>>> import numpy as np
>>> import numpy.linalg as la
>>> np.set_printoptions(suppress=True, linewidth=140)
>>> def rnd(a):
...     return np.round(a, 3) + 0
... 
>>> cent = np.array([[1, -1, -2], [2, 0, 2]])
>>> rng = np.random.default_rng(9414)
>>> W0 = rng.normal(size=(29, 2)) @ cent + np.array([7, -1, 9])
>>> print(rnd(W0))
[[ 5.15  -1.247  6.41 ]
 [ 7.667  0.586 14.426]
 [ 6.421 -1.086  8.163]
 [ 7.19   0.581 13.933]
 [ 6.924 -2.112  5.587]
 [ 8.968 -2.932  5.172]
 [12.539 -1.848 11.994]
 [ 6.635  0.063 11.823]
 [ 7.476 -1.226  8.797]
 [ 8.942  0.138 14.355]
 [ 8.421 -1.565  8.727]
 [10.233 -2.6    7.434]
 [ 7.859 -1.347  8.816]
 [ 4.841 -0.183  9.292]
 [ 3.933 -1.569  4.227]
 [ 9.289  0.704 16.4  ]
 [ 6.181 -1.31   7.253]
 [ 7.455 -0.495 10.97 ]
 [ 5.404 -1.226  6.725]
 [ 6.049 -0.246 10.31 ]
 [ 9.885 -1.826  9.407]
 [11.433 -2.12  10.073]
 [11.141 -3.38   6.002]
 [ 4.366  0.764 11.657]
 [ 8.665 -2.617  5.813]
 [ 6.527  0.748 13.77 ]
 [ 7.05  -0.858  9.476]
 [ 7.818 -3.259  3.041]
 [ 3.033 -1.13   4.642]]
>>> M2 = np.c_[W0[:, :2] @ np.array([[0, -1], [-2, -5]]), np.array([9, 9, 0, 4, 9, 8, 8, 2, 1, 1, 3, 7, 7, 3, 8, 2, 2, 9, 4, 4, 6, 1, 3, 8, 5, 9, 9, 7, 1])]
>>> rnd(M2)
array([[  2.493,   1.083,   9.   ],
       [ -1.172, -10.598,   9.   ],
       [  2.172,  -0.991,   0.   ],
       [ -1.162, -10.096,   4.   ],
       [  4.225,   3.638,   9.   ],
       [  5.864,   5.692,   8.   ],
       [  3.697,  -3.298,   8.   ],
       [ -0.125,  -6.948,   2.   ],
       [  2.452,  -1.345,   1.   ],
       [ -0.276,  -9.631,   1.   ],
       [  3.129,  -0.597,   3.   ],
       [  5.199,   2.765,   7.   ],
       [  2.695,  -1.122,   7.   ],
       [  0.366,  -3.926,   3.   ],
       [  3.137,   3.91 ,   8.   ],
       [ -1.407, -12.807,   2.   ],
       [  2.619,   0.366,   2.   ],
       [  0.99 ,  -4.981,   9.   ],
       [  2.453,   0.728,   4.   ],
       [  0.493,  -4.817,   4.   ],
       [  3.652,  -0.755,   6.   ],
       [  4.24 ,  -0.833,   1.   ],
       [  6.759,   5.757,   3.   ],
       [ -1.527,  -8.184,   8.   ],
       [  5.235,   4.422,   5.   ],
       [ -1.495, -10.265,   9.   ],
       [  1.716,  -2.759,   9.   ],
       [  6.518,   8.478,   7.   ],
       [  2.261,   2.619,   1.   ]])
>>> la.matrix_rank(M2)
np.int64(3)
>>> rnd(la.lstsq(W0, M2[:, 0])[0])
array([ 0., -2.,  0.])
>>> la.matrix_rank(np.c_[W0, M2])
np.int64(4)
>>> rnd(la.norm(la.qr(W0)[0].T @ M2, axis=0) ** 2 / ((M2 ** 2).sum(axis=0) + 1e-12))
array([1.   , 1.   , 0.737])
